>>> import numpy as np
>>> from numpy import linalg as LA
>>> np.set_printoptions(precision=4, suppress=True, linewidth=120)
>>> def rnd(a):
...     return np.round(a, 4) + 0
... 
>>> E = np.loadtxt("x.csv", delimiter=",")
>>> E
array([[ 0.3282,  0.8848,  2.5872, -2.735 , -1.4589,  1.9394,  0.2307],
       [ 0.8848, -2.0389,  0.0143, -5.0736,  0.9849, -0.4338, -0.0509],
       [ 2.5872,  0.0143,  0.6899,  2.1825, -0.9614,  0.894 ,  0.5546],
       [-2.735 , -5.0736,  2.1825,  1.7996, -0.4635, -2.3542,  4.0525],
       [-1.4589,  0.9849, -0.9614, -0.4635,  4.8825,  2.1585,  0.5359],
       [ 1.9394, -0.4338,  0.894 , -2.3542,  2.1585, -1.6865,  2.8322],
       [ 0.2307, -0.0509,  0.5546,  4.0525,  0.5359,  2.8322, -2.9749]])
>>> # symmetric, so the eigenvalues are real
>>> rnd(LA.eigvalsh(E).min())
np.float64(-9.0)
>>> [round(float(LA.det(E[:i, :i])), 2) + 0 for i in range(1, 8)]
[0.33, -1.45, 12.71, 336.42, 1434.77, -5784.45, 20736.15]
>>> np.all(LA.eigvalsh(E) > 0)
np.False_
>>> f, r1 = E[0], E[1]
>>> rnd(f @ r1)
np.float64(10.1097)
>>> rnd(f @ f)
np.float64(21.0073)
>>> p = (f @ r1) / (f @ f) * f
>>> rnd(r1 - p)
array([ 0.7269, -2.4647, -1.2308, -3.7574,  1.687 , -1.3671, -0.1619])
>>> LA.matrix_rank(np.outer(f, r1))
np.int64(1)
>>> vec = np.array([1, 1, -2, 0, 3, -1, 1])
>>> (E @ vec).argmax()
np.int64(4)
>>> rnd(E @ vec)
array([-10.0468,   2.1549,  -2.0019,  -7.1574,  14.4737,  10.7118,  -5.1288])
>>> O, R = LA.qr(E)
>>> rnd(O @ R)
array([[ 0.3282,  0.8848,  2.5872, -2.735 , -1.4589,  1.9394,  0.2307],
       [ 0.8848, -2.0389,  0.0143, -5.0736,  0.9849, -0.4338, -0.0509],
       [ 2.5872,  0.0143,  0.6899,  2.1825, -0.9614,  0.894 ,  0.5546],
       [-2.735 , -5.0736,  2.1825,  1.7996, -0.4635, -2.3542,  4.0525],
       [-1.4589,  0.9849, -0.9614, -0.4635,  4.8825,  2.1585,  0.5359],
       [ 1.9394, -0.4338,  0.894 , -2.3542,  2.1585, -1.6865,  2.8322],
       [ 0.2307, -0.0509,  0.5546,  4.0525,  0.5359,  2.8322, -2.9749]])
>>> rnd(np.abs(np.diag(R)))
array([4.5834, 5.1939, 3.1865, 7.7679, 5.0845, 3.297 , 2.0992])
>>> rnd(abs(R[0, 0])), rnd(LA.norm(E[:, 0]))
(np.float64(4.5834), np.float64(4.5834))
>>> O, _ = LA.qr(np.array([[-0.6, -1.8, -1.0, -0.8, 0.8],
...     [-1.3, -0.4, -1.1, 0.8, -1.4],
...     [0.9, 1.9, 1.1, 0.1, -0.3],
...     [-0.9, 0.1, 0.6, 1.8, 0.7],
...     [1.2, -1.1, 1.0, 0.7, 0.2]]))
>>> A = O[:, :5]
>>> rnd(A)
array([[-0.2654,  0.5749,  0.129 ,  0.4579,  0.6105],
       [-0.5751, -0.0304,  0.1446, -0.7441,  0.3062],
       [ 0.3981, -0.5707, -0.0406,  0.0028,  0.717 ],
       [-0.3981, -0.1585, -0.8882,  0.1597,  0.044 ],
       [ 0.5308,  0.5637, -0.4146, -0.4594,  0.1322]])
>>> # orthonormal columns
>>> out = A / LA.norm(A, axis=1, keepdims=True)
>>> G = out @ out.T
>>> rnd(LA.norm(out, axis=1))
array([1., 1., 1., 1., 1.])
>>> rnd(np.degrees(np.arccos(np.clip(G[0, 3], -1, 1))))
np.float64(90.0)
>>> np.argwhere(np.triu(np.abs(G) > 0.95, 1))
array([], shape=(0, 2), dtype=int64)
>>> feats = np.load("sample18.npy")
>>> feats
array([[ 0.2   ,  1.2   ,  0.6   ,  0.9   , -0.1   ,  0.2   ,  0.7   ],
       [ 0.8   ,  0.3   ,  0.    ,  1.6   , -1.3   ,  1.3   ,  1.8   ],
       [ 0.9   , -0.9   , -2.7   ,  1.    ,  0.6   ,  0.4   , -0.9   ],
       [-0.2156,  1.8354, -0.0095, -0.3301,  1.4667,  0.0265, -0.1185],
       [-0.3   ,  1.8   , -0.1   , -0.2   ,  1.4   ,  0.    , -0.2   ],
       [-2.1   , -1.3   ,  1.3   , -0.1   ,  1.    ,  2.3   , -1.    ]])
>>> G = feats.T @ feats
>>> rnd(np.trace(G)), rnd((feats ** 2).sum())
(np.float64(50.5002), np.float64(50.5002))
>>> (feats @ feats.T).shape
(6, 6)
>>> rnd(LA.svd(feats, compute_uv=False) ** 2)
array([17.1043, 13.5088, 12.1637,  7.4331,  0.2807,  0.0095])
>>> np.allclose(G, G.T)
True
>>> rnd(LA.eigvalsh(G)[::-1])
array([17.1043, 13.5088, 12.1637,  7.4331,  0.2807,  0.0095,  0.    ])
>>> F = np.load("w.npy")
>>> F
array([[0, 0, 1, 0],
       [0, 0, 0, 1],
       [1, 0, 0, 0],
       [0, 1, 0, 0]])
>>> # orthonormal columns
>>> np.argwhere(np.triu(F))
array([[0, 2],
       [1, 3]])
>>> F @ F
array([[1, 0, 0, 0],
       [0, 1, 0, 0],
       [0, 0, 1, 0],
       [0, 0, 0, 1]])
>>> L = np.diag(F.sum(axis=1)) - F
>>> L
array([[ 1,  0, -1,  0],
       [ 0,  1,  0, -1],
       [-1,  0,  1,  0],
       [ 0, -1,  0,  1]])
>>> LA.matrix_rank(L)
np.int64(2)
>>> W0 = np.abs(np.array([[0, 1, 2, -2, -2, 1, -1],
...     [2, 1, -2, 1, -2, -2, 1],
...     [-1, -2, -2, -1, -1, -1, -2],
...     [-2, 0, -2, 0, -1, -1, -1],
...     [1, 2, -1, -1, 1, 1, 2],
...     [-1, 0, -1, 1, 2, -2, -1],
...     [0, 2, 2, -1, 2, 1, -2]])) + np.eye(7)
>>> W0 = W0 / W0.sum(axis=1, keepdims=True)
>>> rnd(W0)
array([[0.1   , 0.1   , 0.2   , 0.2   , 0.2   , 0.1   , 0.1   ],
       [0.1667, 0.1667, 0.1667, 0.0833, 0.1667, 0.1667, 0.0833],
       [0.0909, 0.1818, 0.2727, 0.0909, 0.0909, 0.0909, 0.1818],
       [0.25  , 0.    , 0.25  , 0.125 , 0.125 , 0.125 , 0.125 ],
       [0.1   , 0.2   , 0.1   , 0.1   , 0.2   , 0.1   , 0.2   ],
       [0.1111, 0.    , 0.1111, 0.1111, 0.2222, 0.3333, 0.1111],
       [0.    , 0.1818, 0.1818, 0.0909, 0.1818, 0.0909, 0.2727]])
>>> T = np.stack([W0, 5 * W0, W0[::-1]])
>>> (T @ W0.T).shape
(3, 7, 7)
>>> LA.matrix_rank(T)
array([7, 7, 7])
>>> LA.matrix_rank(T.reshape(3, -1))
np.int64(2)
